$ python3 -q
>>> import numpy as np
>>> from numpy import linalg as LA
>>> np.set_printoptions(suppress=True, linewidth=120)
>>> def rnd(a):
...     return np.round(a, 3) + 0
... 
>>> E = np.loadtxt("sample4.csv", delimiter=",")
>>> E
array([[ -4.,   3.,   2.,  -1.,  -2.,   2.,   3.,  -5.,  -1.,   3.],
       [  4.,   3.,  -5.,  -2.,   4.,   3.,   6.,   1.,   0.,   1.],
       [  1.,  -3.,   2.,   3.,  -3.,  -2.,  -9.,  -5.,   3.,   4.],
       [  4.,  -5.,   0.,   5.,   4.,   4., -15.,  -2.,  -1.,  -5.],
       [  1.,  -1.,  -3.,  -3.,  -4.,   0.,   9.,  -5.,  -4.,   5.],
       [  1.,   4.,  -4.,  -2.,  -1.,   5.,   6.,  -5.,  -3.,  -2.],
       [ -3.,   0.,  -4.,  -3.,   0.,  -4.,   9.,  -4.,  -3.,  -1.],
       [ -4.,   5.,  -2.,   4.,   4.,  -3., -12.,  -3.,  -1.,   1.],
       [  0.,   2.,  -4.,   5.,  -5.,  -3., -15.,  -2.,   2.,   1.],
       [  0.,   3.,   4.,  -3.,  -1.,   5.,   9.,  -3.,  -1.,  -1.],
       [  3.,   4.,   0.,  -3.,   5.,   2.,   9.,  -2.,   5.,   0.],
       [  1.,   4.,   4.,  -1.,  -4.,  -3.,   3.,  -3.,   2.,   4.],
       [ -4.,  -4.,  -2.,  -3.,  -2.,   3.,   9.,   2.,  -2.,   1.]])
>>> left, s, Vh = LA.svd(E)
>>> vecs = Vh[:(s > 1e-8).sum()]
>>> rng = np.random.default_rng(83267)
>>> x0 = E[5] + -1 * E[7] + rng.integers(2) * np.eye(10)[6]
>>> x0
array([ 5., -1., -2., -6., -5.,  8., 18., -2., -2., -3.])
>>> np.allclose(vecs.T @ vecs @ x0, x0)
True
>>> rnd(LA.norm(x0 - vecs.T @ vecs @ x0))
np.float64(0.0)
>>> rnd(np.diag(vecs.T @ vecs))
array([1. , 1. , 1. , 0.1, 1. , 1. , 0.9, 1. , 1. , 1. ])
>>> u, r1 = E[3], E[10]
>>> u @ r1
np.float64(-131.0)
>>> u @ u
np.float64(353.0)
>>> pr = (u @ r1) / (u @ u) * u
>>> rnd(r1 - pr)
array([ 4.484,  2.144,  0.   , -1.144,  6.484,  3.484,  3.433, -2.742,  4.629, -1.856])
>>> rnd(pr)
array([-1.484,  1.856,  0.   , -1.856, -1.484, -1.484,  5.567,  0.742,  0.371,  1.856])
>>> rnd(LA.norm(u + r1) ** 2 + LA.norm(u - r1) ** 2)
np.float64(1052.0)
>>> np.outer(u, r1)
array([[  12.,   16.,    0.,  -12.,   20.,    8.,   36.,   -8.,   20.,    0.],
       [ -15.,  -20.,   -0.,   15.,  -25.,  -10.,  -45.,   10.,  -25.,   -0.],
       [   0.,    0.,    0.,   -0.,    0.,    0.,    0.,   -0.,    0.,    0.],
       [  15.,   20.,    0.,  -15.,   25.,   10.,   45.,  -10.,   25.,    0.],
       [  12.,   16.,    0.,  -12.,   20.,    8.,   36.,   -8.,   20.,    0.],
       [  12.,   16.,    0.,  -12.,   20.,    8.,   36.,   -8.,   20.,    0.],
       [ -45.,  -60.,   -0.,   45.,  -75.,  -30., -135.,   30.,  -75.,   -0.],
       [  -6.,   -8.,   -0.,    6.,  -10.,   -4.,  -18.,    4.,  -10.,   -0.],
       [  -3.,   -4.,   -0.,    3.,   -5.,   -2.,   -9.,    2.,   -5.,   -0.],
       [ -15.,  -20.,   -0.,   15.,  -25.,  -10.,  -45.,   10.,  -25.,   -0.]])
>>> np.unique(E.round(6), axis=0).shape
(13, 10)
>>> rnd(E @ LA.pinv(E) @ E)
array([[ -4.,   3.,   2.,  -1.,  -2.,   2.,   3.,  -5.,  -1.,   3.],
       [  4.,   3.,  -5.,  -2.,   4.,   3.,   6.,   1.,   0.,   1.],
       [  1.,  -3.,   2.,   3.,  -3.,  -2.,  -9.,  -5.,   3.,   4.],
       [  4.,  -5.,   0.,   5.,   4.,   4., -15.,  -2.,  -1.,  -5.],
       [  1.,  -1.,  -3.,  -3.,  -4.,   0.,   9.,  -5.,  -4.,   5.],
       [  1.,   4.,  -4.,  -2.,  -1.,   5.,   6.,  -5.,  -3.,  -2.],
       [ -3.,   0.,  -4.,  -3.,   0.,  -4.,   9.,  -4.,  -3.,  -1.],
       [ -4.,   5.,  -2.,   4.,   4.,  -3., -12.,  -3.,  -1.,   1.],
       [  0.,   2.,  -4.,   5.,  -5.,  -3., -15.,  -2.,   2.,   1.],
       [  0.,   3.,   4.,  -3.,  -1.,   5.,   9.,  -3.,  -1.,  -1.],
       [  3.,   4.,   0.,  -3.,   5.,   2.,   9.,  -2.,   5.,   0.],
       [  1.,   4.,   4.,  -1.,  -4.,  -3.,   3.,  -3.,   2.,   4.],
       [ -4.,  -4.,  -2.,  -3.,  -2.,   3.,   9.,   2.,  -2.,   1.]])
>>> LA.lstsq(E[:-1].T, E[-1])[2]
np.int32(9)
>>> rnd(np.trace(LA.pinv(E) @ E))
np.float64(9.0)
>>> np.allclose(E[:-1].T @ LA.lstsq(E[:-1].T, E[-1])[0], E[-1])
True
>>> other = E[0, 0] * E[1:] - np.outer(E[1:, 0], E[0])
>>> other
array([[  0., -24.,  12.,  12.,  -8., -20., -36.,  16.,   4., -16.],
       [  0.,   9., -10., -11.,  14.,   6.,  33.,  25., -11., -19.],
       [  0.,   8.,  -8., -16.,  -8., -24.,  48.,  28.,   8.,   8.],
       [  0.,   1.,  10.,  13.,  18.,  -2., -39.,  25.,  17., -23.],
       [  0., -19.,  14.,   9.,   6., -22., -27.,  25.,  13.,   5.],
       [  0.,   9.,  22.,   9.,  -6.,  22., -27.,   1.,   9.,  13.],
       [  0.,  -8.,  16., -20., -24.,  20.,  60.,  -8.,   0.,   8.],
       [  0.,  -8.,  16., -20.,  20.,  12.,  60.,   8.,  -8.,  -4.],
       [  0., -12., -16.,  12.,   4., -20., -36.,  12.,   4.,   4.],
       [  0., -25.,  -6.,  15., -14., -14., -45.,  23., -17.,  -9.],
       [  0., -19., -18.,   5.,  18.,  10., -15.,  17.,  -7., -19.],
       [  0.,  28.,  16.,   8.,   0.,  -4., -24., -28.,   4.,   8.]])
>>> LA.matrix_rank(other), LA.matrix_rank(E)
(np.int64(8), np.int64(9))
>>> E[:, 0] / E[0, 0]
array([ 1.  , -1.  , -0.25, -1.  , -0.25, -0.25,  0.75,  1.  , -0.  , -0.  , -0.75, -0.25,  1.  ])
>>> u = np.array([2, -1, 1])
>>> np.cross(other[8, :3], other[4, :3])
array([-472.,   -0.,    0.])
>>> np.correlate(other[8], other[4], "full")
array([    0.,   -60.,  -236.,  -448.,   100.,   948.,  -384., -1484.,  -512.,  1920.,  1008.,  -840.,  -804.,   -80.,
         912.,  -136.,   -20.,   -76.,     0.])
>>> np.array([np.convolve(row, u, "same") for row in other])
array([[ -48.,   48.,  -12.,  -16.,  -20.,  -60.,   48.,  -44.,  -20.,   20.],
       [  18.,  -29.,   -3.,   29.,  -13.,   74.,   23.,  -14.,   -2.,    8.],
       [  16.,  -24.,  -16.,   -8.,  -56.,  112.,  -16.,   36.,   36.,    0.],
       [   2.,   19.,   17.,   33.,   -9.,  -58.,   87.,  -30.,  -38.,   40.],
       [ -38.,   47.,  -15.,   17.,  -41.,  -26.,   55.,  -26.,   22.,    8.],
       [  18.,   35.,    5.,    1.,   59.,  -82.,   51.,  -10.,   18.,   -4.],
       [ -16.,   40.,  -64.,  -12.,   44.,   76.,  -56.,   68.,    8.,   -8.],
       [ -16.,   40.,  -64.,   76.,  -16.,  128.,  -32.,   36.,    8.,   -4.],
       [ -24.,  -20.,   28.,  -20.,  -32.,  -48.,   40.,  -40.,   16.,    0.],
       [ -50.,   13.,   11.,  -49.,    1.,  -90.,   77., -102.,   22.,   -8.],
       [ -38.,  -17.,    9.,   13.,    7.,  -22.,   59.,  -46.,  -14.,   12.],
       [  56.,    4.,   28.,    8.,    0.,  -44.,  -36.,   12.,  -16.,   -4.]])
>>> X = np.load("x.npy")
>>> rnd(X)
array([[ 0.01 , -0.069,  0.049, -0.01 ,  0.049, -0.01 ],
       [-0.069,  0.48 , -0.343,  0.069, -0.343,  0.069],
       [ 0.049, -0.343,  0.245, -0.049,  0.245, -0.049],
       [-0.01 ,  0.069, -0.049,  0.01 , -0.049,  0.01 ],
       [ 0.049, -0.343,  0.245, -0.049,  0.245, -0.049],
       [-0.01 ,  0.069, -0.049,  0.01 , -0.049,  0.01 ]])
>>> r = LA.matrix_rank(X)
>>> r
np.int64(1)
>>> N = LA.svd(X)[2][r:].T
>>> np.allclose(X @ N, 0)
True
>>> [int(LA.matrix_rank(np.delete(X, i, axis=0))) for i in range(6)]
[1, 1, 1, 1, 1, 1]
>>> th = np.radians(90)
>>> Rm = np.eye(6)
>>> Rm[2, 2] = Rm[4, 4] = np.cos(th)
>>> Rm[2, 4], Rm[4, 2] = -np.sin(th), np.sin(th)
>>> rnd(Rm)
array([[ 1.,  0.,  0.,  0.,  0.,  0.],
       [ 0.,  1.,  0.,  0.,  0.,  0.],
       [ 0.,  0.,  0.,  0., -1.,  0.],
       [ 0.,  0.,  0.,  1.,  0.,  0.],
       [ 0.,  0.,  1.,  0.,  0.,  0.],
       [ 0.,  0.,  0.,  0.,  0.,  1.]])
>>> other = X @ Rm.T
>>> rnd(LA.det(Rm)), np.trace(Rm)
(np.float64(1.0), np.float64(4.0))
>>> rnd(np.abs(other - X).max(axis=0))
array([0.   , 0.   , 0.686, 0.   , 0.   , 0.   ])
>>> np.allclose(LA.norm(X, axis=1), LA.norm(other, axis=1))
True
>>> def softmax(z):
...     e = np.exp(z - z.max(axis=-1, keepdims=True))
...     return e / e.sum(axis=-1, keepdims=True)
... 
>>> rnd(softmax(X[1]))
array([0.153, 0.265, 0.116, 0.175, 0.116, 0.175])
>>> rnd(softmax(10 * X[1]))
array([0.004, 0.964, 0.   , 0.016, 0.   , 0.016])
>>> att = X @ X.T / np.sqrt(6)
>>> softmax(att).round(6).argmax(axis=1)
array([2, 1, 2, 1, 2, 1])
>>> W0 = np.loadtxt("case11.csv", delimiter=",")
>>> W0
array([[-0.59,  1.54,  1.32,  1.06, -0.82, -1.25, -0.49, -0.86,  0.14,  1.74, -3.88,  0.11],
       [-6.05,  1.78,  1.82, -0.96,  2.75,  4.03, -0.34, -0.5 , -0.79,  0.35,  3.81, -3.93],
       [ 4.79, -0.68,  0.78,  1.04, -3.64,  1.47, -0.75,  2.36,  2.38,  1.96, -0.02,  1.07],
       [ 0.95, -0.82, -1.4 ,  0.3 ,  0.22, -2.59,  0.13, -0.7 , -0.74, -0.5 , -1.8 ,  1.29],
       [-3.17,  1.42,  1.3 ,  0.24,  0.99,  1.09, -0.6 , -0.72, -0.47,  1.27, -0.21, -1.85],
       [-3.66, -1.35, -2.23,  1.05,  3.28, -1.53, -1.85, -1.63, -2.95,  1.76,  0.36, -1.97],
       [ 2.75,  0.41,  1.03, -0.43, -2.16,  0.8 ,  0.9 ,  1.17,  1.79, -0.8 , -0.14,  1.32],
       [-3.29, -0.47, -1.45,  0.37,  2.76, -1.64, -0.78, -1.71, -2.33,  0.44, -0.34, -1.2 ]])
>>> rnd(W0 @ LA.pinv(W0) @ W0)
array([[-0.59,  1.54,  1.32,  1.06, -0.82, -1.25, -0.49, -0.86,  0.14,  1.74, -3.88,  0.11],
       [-6.05,  1.78,  1.82, -0.96,  2.75,  4.03, -0.34, -0.5 , -0.79,  0.35,  3.81, -3.93],
       [ 4.79, -0.68,  0.78,  1.04, -3.64,  1.47, -0.75,  2.36,  2.38,  1.96, -0.02,  1.07],
       [ 0.95, -0.82, -1.4 ,  0.3 ,  0.22, -2.59,  0.13, -0.7 , -0.74, -0.5 , -1.8 ,  1.29],
       [-3.17,  1.42,  1.3 ,  0.24,  0.99,  1.09, -0.6 , -0.72, -0.47,  1.27, -0.21, -1.85],
       [-3.66, -1.35, -2.23,  1.05,  3.28, -1.53, -1.85, -1.63, -2.95,  1.76,  0.36, -1.97],
       [ 2.75,  0.41,  1.03, -0.43, -2.16,  0.8 ,  0.9 ,  1.17,  1.79, -0.8 , -0.14,  1.32],
       [-3.29, -0.47, -1.45,  0.37,  2.76, -1.64, -0.78, -1.71, -2.33,  0.44, -0.34, -1.2 ]])
>>> LA.lstsq(W0[:-1].T, W0[-1])[2]
np.int32(4)
>>> np.unique(W0.round(6), axis=0).shape
(8, 12)
>>> np.allclose(W0[:-1].T @ LA.lstsq(W0[:-1].T, W0[-1])[0], W0[-1])
True
